% python3 -q
>>> import numpy as np
>>> np.set_printoptions(precision=2, suppress=True, linewidth=140)
>>> def rnd(a):
...     return np.round(a, 2) + 0
... 
>>> K = np.loadtxt("data.csv", delimiter=",")
>>> K
array([[ 2.,  9., 13.,  8.,  3.,  3.],
       [ 9.,  6.,  9.,  9., 11.,  5.],
       [13.,  9.,  4., 15.,  7., 16.],
       [ 8.,  9., 15., 18.,  8.,  2.],
       [ 3., 11.,  7.,  8.,  8., 16.],
       [ 3.,  5., 16.,  2., 16., 10.]])
>>> rng = np.random.default_rng(40)
>>> z = rng.permutation(6)
>>> print(z)
[3 1 5 4 2 0]
>>> M2 = K[z][:, z]
>>> rnd(np.sort(np.abs(np.linalg.eigvals(M2))))
array([ 2.11,  2.53,  9.28, 15.71, 16.94, 53.86])
>>> print(np.trace(M2))
48.0
>>> np.allclose(M2, K)
False
>>> M2
array([[18.,  9.,  2.,  8., 15.,  8.],
       [ 9.,  6.,  5., 11.,  9.,  9.],
       [ 2.,  5., 10., 16., 16.,  3.],
       [ 8., 11., 16.,  8.,  7.,  3.],
       [15.,  9., 16.,  7.,  4., 13.],
       [ 8.,  9.,  3.,  3., 13.,  2.]])
>>> np.diag(M2)
array([18.,  6., 10.,  8.,  4.,  2.])
>>> F = np.loadtxt("mat.csv", delimiter=",")
>>> print(F)
[[ 0. -2.  2.  1.  2.  2. -1.]
 [-2.  1.  1.  1. -1. -1.  0.]
 [ 0.  1. -2.  2.  1. -1.  1.]
 [ 0. -2. -1.  0. -1.  0.  2.]
 [ 2.  0. -2. -2.  2.  1. -1.]
 [ 0. -2.  2.  1.  2.  2. -1.]
 [ 2. -2.  1.  0.  0. -2.  2.]]
>>> r = np.linalg.matrix_rank(F)
>>> r
np.int64(6)
>>> ns = np.linalg.svd(F)[2][r:].T
>>> np.allclose(F @ ns, 0)
True
>>> [int(np.linalg.matrix_rank(F[:, :j + 1])) for j in range(7)]
[1, 2, 3, 4, 5, 6, 6]
